$ python3 -q
>>> import numpy as np
>>> from numpy import linalg as LA
>>> np.set_printoptions(precision=2, suppress=True, linewidth=120, sign=" ")
>>> rnd = lambda a: np.round(a, 2) + 0
>>> m1 = np.load("a.npy")
>>> m1
array([[ 1,  2,  0,  1, -2,  0,  1, -2,  2, -2, -2, -2,  0],
       [ 0,  1,  2,  0,  1, -2,  0,  1, -2,  2, -2, -2, -2],
       [-2,  0,  1,  2,  0,  1, -2,  0,  1, -2,  2, -2, -2],
       [-2, -2,  0,  1,  2,  0,  1, -2,  0,  1, -2,  2, -2],
       [-2, -2, -2,  0,  1,  2,  0,  1, -2,  0,  1, -2,  2],
       [ 2, -2, -2, -2,  0,  1,  2,  0,  1, -2,  0,  1, -2],
       [-2,  2, -2, -2, -2,  0,  1,  2,  0,  1, -2,  0,  1],
       [ 1, -2,  2, -2, -2, -2,  0,  1,  2,  0,  1, -2,  0],
       [ 0,  1, -2,  2, -2, -2, -2,  0,  1,  2,  0,  1, -2],
       [-2,  0,  1, -2,  2, -2, -2, -2,  0,  1,  2,  0,  1],
       [ 1, -2,  0,  1, -2,  2, -2, -2, -2,  0,  1,  2,  0],
       [ 0,  1, -2,  0,  1, -2,  2, -2, -2, -2,  0,  1,  2],
       [ 2,  0,  1, -2,  0,  1, -2,  2, -2, -2, -2,  0,  1]])
>>> m1 @ np.ones(13)
array([-3., -3., -3., -3., -3., -3., -3., -3., -3., -3., -3., -3., -3.])
>>> rnd(np.sort(np.abs(np.fft.fft(m1[0])))), rnd(np.sort(LA.svd(m1, compute_uv=False)))
(array([ 1.88,  1.88,  3.  ,  3.53,  3.53,  5.5 ,  5.5 ,  6.05,  6.05,  7.27,  7.27,  7.83,  7.83]), array([ 1.88,  1.88,  3.  ,  3.53,  3.53,  5.5 ,  5.5 ,  6.05,  6.05,  7.27,  7.27,  7.83,  7.83]))
>>> rnd(np.fft.fft(m1[0]))
array([-3.  +0.j  ,  2.41-4.95j,  6.17-4.83j,  1.88+0.j  , -2.09+2.84j,  4.7 -5.54j, -5.07+3.31j, -5.07-3.31j,
        4.7 +5.54j, -2.09-2.84j,  1.88+0.j  ,  6.17+4.83j,  2.41+4.95j])
>>> m1 @ (-1.0) ** np.arange(13)
array([  3.,  -3.,  -1.,  -3.,  -1.,   5.,  -9.,  11., -11.,   7.,  -5.,   5.,  -1.])
>>> O, V = LA.qr(m1[:, :12])[0], LA.qr(m1[:, 12:])[0]
>>> sigma = LA.svd(O.T @ V, compute_uv=False)
>>> rnd(np.degrees(np.arccos(sigma.clip(0, 1))))
array([ 39.68])
>>> rnd(sigma)
array([ 0.77])
>>> rnd(LA.norm(O @ O.T - V @ V.T, 2))
np.float64(1.0)
>>> ang = np.radians(15)
>>> Rm = np.eye(13)
>>> Rm[10, 10] = Rm[2, 2] = np.cos(ang)
>>> Rm[10, 2], Rm[2, 10] = -np.sin(ang), np.sin(ang)
>>> Y = m1 @ Rm.T
>>> rnd(LA.svd(m1, compute_uv=False)), rnd(LA.svd(Y, compute_uv=False))
(array([ 7.83,  7.83,  7.27,  7.27,  6.05,  6.05,  5.5 ,  5.5 ,  3.53,  3.53,  3.  ,  1.88,  1.88]), array([ 7.83,  7.83,  7.27,  7.27,  6.05,  6.05,  5.5 ,  5.5 ,  3.53,  3.53,  3.  ,  1.88,  1.88]))
>>> J = np.loadtxt("run18.csv", delimiter=",")
>>> rnd(J)
array([[ 0.07, -0.07,  0.12, -0.09, -0.14, -0.12],
       [-0.07,  0.07, -0.12,  0.09,  0.14,  0.12],
       [ 0.12, -0.12,  0.21, -0.16, -0.26, -0.21],
       [-0.09,  0.09, -0.16,  0.13,  0.2 ,  0.16],
       [-0.14,  0.14, -0.26,  0.2 ,  0.32,  0.26],
       [-0.12,  0.12, -0.21,  0.16,  0.26,  0.21]])
>>> vec = np.array([0, 1, 1, 3, 2, 0])
>>> rnd(J @ vec)
array([-0.51,  0.51, -0.92,  0.71,  1.12,  0.92])
>>> rnd(np.eye(6) - J)
array([[ 0.93,  0.07, -0.12,  0.09,  0.14,  0.12],
       [ 0.07,  0.93,  0.12, -0.09, -0.14, -0.12],
       [-0.12,  0.12,  0.79,  0.16,  0.26,  0.21],
       [ 0.09, -0.09,  0.16,  0.87, -0.2 , -0.16],
       [ 0.14, -0.14,  0.26, -0.2 ,  0.68, -0.26],
       [ 0.12, -0.12,  0.21, -0.16, -0.26,  0.79]])
>>> rnd(LA.eigvalsh(2 * J - np.eye(6)))
array([-1., -1., -1., -1., -1.,  1.])
>>> rnd(J @ J @ vec)
array([-0.51,  0.51, -0.92,  0.71,  1.12,  0.92])
>>> vec = np.array([3, 5, 0, 2, 6, 0])
>>> a = np.maximum(J @ vec, 0)
>>> rnd(np.maximum(J @ vec, 0) - np.maximum(-J @ vec, 0))
array([-1.18,  1.18, -2.12,  1.65,  2.59,  2.12])
>>> rnd(J.T @ a)
array([-0.85,  0.85, -1.53,  1.19,  1.87,  1.53])
>>> np.flatnonzero(a > 1e-9)
array([ 1,  3,  4,  5])
>>> arr = np.loadtxt("test18.csv", delimiter=",")
>>> arr
array([[  0.,  -5.,   2.,  -1.,  -4.,  -5.,  -5.,  -3.,   6.,  -8.,  -5.,  -5.,  -5.,  -6.,   3.],
       [  5.,   0.,  -7.,  -3.,   0.,   4.,   5.,  -2.,  -5.,  -3.,   2.,  -3.,  -6.,  -9.,  -1.],
       [ -2.,   7.,   0.,   7.,   0.,   9.,  -4.,   2.,   5.,   0.,   0.,  -4.,   0.,   1.,   6.],
       [  1.,   3.,  -7.,   0.,  -2.,   2.,   5.,  -1.,   9.,   1.,  -8.,  -5.,  10.,   3.,  -1.],
       [  4.,   0.,   0.,   2.,   0.,  -1.,  -1.,   1.,  -5.,  -5.,  -2.,  -1.,  -2.,   5.,   1.],
       [  5.,  -4.,  -9.,  -2.,   1.,   0.,  -5.,   1.,   1.,  -1.,  -3.,   5.,  -1.,   6.,   1.],
       [  5.,  -5.,   4.,  -5.,   1.,   5.,   0.,  -1.,   1.,   2.,   1.,   1.,   0.,   9.,   4.],
       [  3.,   2.,  -2.,   1.,  -1.,  -1.,   1.,   0.,  -1.,   4.,   6.,  -4.,   2.,   1.,   8.],
       [ -6.,   5.,  -5.,  -9.,   5.,  -1.,  -1.,   1.,   0.,   5.,   7.,  -3.,  -6.,  -2.,   0.],
       [  8.,   3.,   0.,  -1.,   5.,   1.,  -2.,  -4.,  -5.,   0.,   1.,   5.,   5.,   4.,   5.],
       [  5.,  -2.,   0.,   8.,   2.,   3.,  -1.,  -6.,  -7.,  -1.,   0.,  -1.,   7.,  -8.,  -1.],
       [  5.,   3.,   4.,   5.,   1.,  -5.,  -1.,   4.,   3.,  -5.,   1.,   0.,   0.,   4.,  -4.],
       [  5.,   6.,   0., -10.,   2.,   1.,   0.,  -2.,   6.,  -5.,  -7.,   0.,   0.,  -5.,   3.],
       [  6.,   9.,  -1.,  -3.,  -5.,  -6.,  -9.,  -1.,   2.,  -4.,   8.,  -4.,   5.,   0.,   6.],
       [ -3.,   1.,  -6.,   1.,  -1.,  -1.,  -4.,  -8.,   0.,  -5.,   1.,   4.,  -3.,  -6.,   0.]])
>>> # looks like rank 14
>>> rng = np.random.default_rng(498)
>>> z = rng.permutation(15)
>>> z
array([  2,   5,   8,   9,   7,  12,  14,   3,  10,   1,  13,  11,   6,   4,   0])
>>> Y = arr[z][:, z]
>>> np.trace(Y)
np.float64(0.0)
>>> rnd(LA.det(Y)), rnd(LA.det(arr[z]))
(np.float64(3.61), np.float64(1.52))
>>> np.abs(np.diag(LA.qr(arr)[1])) > 1e-9
array([ True,  True,  True,  True,  True,  True,  True,  True,  True,  True,  True,  True,  True,  True, False])
>>> LA.lstsq(arr[:-1].T, arr[-1])[2]
np.int32(14)
>>> Uu, sigma, vt = LA.svd(arr)
>>> V = vt[:(sigma > 1e-8).sum()]
>>> vec = arr[2] + 2 * arr[11] + rng.integers(2) * np.eye(15)[14]
>>> vec
array([  8.,  13.,   8.,  17.,   2.,  -1.,  -6.,  10.,  11., -10.,   2.,  -4.,   0.,   9.,  -2.])
>>> LA.matrix_rank(np.vstack([arr, vec]))
np.int64(14)
>>> rnd(np.diag(V.T @ V))
array([ 0.92,  0.93,  0.99,  0.99,  0.93,  0.99,  0.97,  0.89,  1.  ,  0.67,  0.92,  0.99,  0.86,  1.  ,  0.95])
>>> np.allclose(V.T @ V @ vec, vec)
True
>>> LA.cond(arr) > 100
np.True_
>>> A = np.load("block16.npy")
>>> A
array([[  9.65,   6.2 ,  -5.53,  -0.39, -13.82, -43.48,   4.14,  14.21, -14.71,  11.21, -17.02],
       [  8.67,   5.82,  -6.35,  -2.47,  -9.73, -43.54,   5.49,  13.45, -15.96,  10.2 , -17.31],
       [ 16.16,  -4.73,  -1.57,   0.26,  12.15,  25.93,   3.58,   8.37,   2.9 ,  14.95,  11.78],
       [  9.88,   6.57,  -5.73,  -1.45, -12.31, -41.57,   5.57,  12.88, -15.28,  11.66, -16.  ],
       [  8.43,   7.03,  -5.74,  -1.87, -10.9 , -42.54,   5.99,  12.6 , -15.46,  11.06, -16.81],
       [ 17.29,  -5.45,  -2.7 ,  -0.68,   9.64,  24.06,   3.73,   8.93,   3.27,  14.39,  12.91],
       [-31.32,  21.47, -10.54,  -0.32,  -6.68,  14.96, -11.66,   7.79, -35.45, -22.38,  28.54],
       [ 17.21,  -5.52,  -1.53,   0.98,  10.45,  24.71,   3.6 ,   6.37,   2.12,  16.58,  11.65],
       [ 10.61,   5.72,  -5.96,  -1.9 , -12.45, -41.98,   5.41,  14.94, -16.45,  10.58, -19.1 ],
       [ 11.7 ,   5.82,  -7.4 ,  -2.1 , -12.84, -40.56,   5.99,  14.22, -15.45,  12.02, -16.95],
       [  9.11,   5.91,  -6.44,  -0.5 , -12.11, -41.13,   6.89,  14.13, -14.29,  11.24, -18.83],
       [ 10.79,   5.43,  -7.15,  -2.49, -10.66, -40.22,   6.24,  14.08, -16.17,  11.25, -18.29],
       [-30.47,  21.23,  -9.71,  -0.72,  -6.07,  17.36, -12.39,   6.48, -36.09, -23.02,  28.25],
       [-30.1 ,  20.67,  -9.66,  -0.32,  -6.42,  16.36, -12.23,   8.26, -37.72, -25.16,  27.2 ],
       [-32.62,  19.85, -10.55,  -0.31,  -6.95,  17.32, -10.71,   9.5 , -36.85, -23.28,  27.41],
       [ 16.69,  -3.69,  -1.61,  -1.14,  11.44,  22.67,   4.6 ,   9.42,   3.63,  16.63,  12.28],
       [ 10.81,   7.46,  -5.53,  -2.  , -11.89, -42.38,   6.58,  14.15, -16.45,  12.22, -18.67],
       [-32.26,  20.64,  -8.44,   1.33,  -6.84,  15.81, -11.34,   7.9 , -35.94, -24.93,  28.35],
       [-33.28,  20.38,  -9.36,  -1.54,  -5.5 ,  17.05, -12.36,   7.43, -35.49, -23.45,  28.72],
       [ 18.38,  -4.45,  -1.15,   1.13,   9.33,  23.65,   4.76,   8.39,   4.22,  15.13,  14.07],
       [-34.42,  20.28, -10.98,  -2.08,  -5.95,  15.93,  -9.54,   7.79, -38.23, -24.87,  29.44],
       [ 17.73,  -5.61,  -2.68,   1.12,   8.58,  25.67,   6.35,   6.61,   3.12,  17.03,  10.27],
       [ 17.67,  -3.3 ,   0.01,  -0.46,  10.64,  23.17,   5.23,   7.  ,   4.42,  16.89,  12.96],
       [ 19.5 ,  -4.85,  -2.12,   1.11,  11.14,  22.63,   3.35,   7.55,   4.61,  15.61,  13.21],
       [ 19.  ,  -3.08,  -3.  ,   0.29,  11.16,  24.79,   3.54,   8.8 ,   3.67,  17.08,  10.35],
       [ 18.12,  -3.56,  -2.32,  -0.31,  10.7 ,  23.99,   3.61,   7.83,   4.83,  15.26,  12.01],
       [-32.27,  19.33, -10.28,  -1.14,  -6.46,  15.86, -11.63,   6.04, -35.7 , -23.23,  28.27],
       [ 18.45,  -3.7 ,  -0.9 ,   0.47,  11.28,  24.24,   2.06,   7.68,   1.91,  16.34,  11.79],
       [-32.91,  20.56,  -9.65,  -0.01,  -5.9 ,  16.11, -12.46,   7.12, -34.58, -24.08,  27.88],
       [-32.61,  19.7 , -10.68,   1.62,  -4.65,  17.47, -11.67,   6.76, -37.4 , -22.9 ,  28.78],
       [ 17.  ,  -3.41,  -1.71,  -0.4 ,   9.73,  23.11,   4.53,   8.1 ,   5.49,  17.29,  10.71],
       [  9.23,   5.18,  -6.96,  -1.5 , -11.73, -41.43,   6.17,  14.06, -18.12,  12.4 , -19.16],
       [ 18.22,  -4.02,  -4.06,   0.25,  11.29,  22.02,   3.62,   7.84,   5.14,  16.62,  11.36],
       [ 16.77,  -2.75,  -3.25,   2.26,  10.07,  23.89,   2.94,   8.91,   4.71,  14.64,   9.41],
       [-31.99,  19.99, -10.52,   2.03,  -6.67,  17.41, -12.46,   6.92, -35.85, -22.77,  26.67],
       [ 10.7 ,   7.3 ,  -7.23,  -2.69, -10.71, -41.82,   6.3 ,  13.51, -13.92,  14.29, -16.69],
       [ 19.19,  -5.  ,  -2.75,   0.68,  11.14,  26.73,   4.3 ,   7.46,   4.32,  15.63,  12.67],
       [  9.65,   6.77,  -5.81,  -1.76, -11.52, -42.14,   5.67,  13.9 , -15.37,  10.58, -18.86]])
>>> G = np.cov(A, rowvar=False)
>>> G.shape
(11, 11)
>>> np.argsort(-A.std(axis=0).round(6), kind="stable")
array([  5,   0,  10,   9,   8,   1,   4,   6,   2,   7,   3])
>>> np.argwhere(np.triu(np.abs(np.corrcoef(A.T)) > 0.8, 1))
array([[  0,   1],
       [  0,   2],
       [  0,   6],
       [  0,   8],
       [  0,   9],
       [  1,   2],
       [  1,   6],
       [  1,   8],
       [  1,   9],
       [  2,   8],
       [  2,   9],
       [  5,   7],
       [  5,  10],
       [  6,   8],
       [  6,   9],
       [  7,  10],
       [  8,   9]])
>>> rnd(np.polyfit(A[:, 7], A[:, 9], 1))
array([  2.21, -18.27])
>>> rnd(A.std(axis=0))
array([ 21.38,  10.07,   3.37,   1.31,   9.89,  29.36,   7.57,   2.96,  16.5 ,  17.21,  18.27])
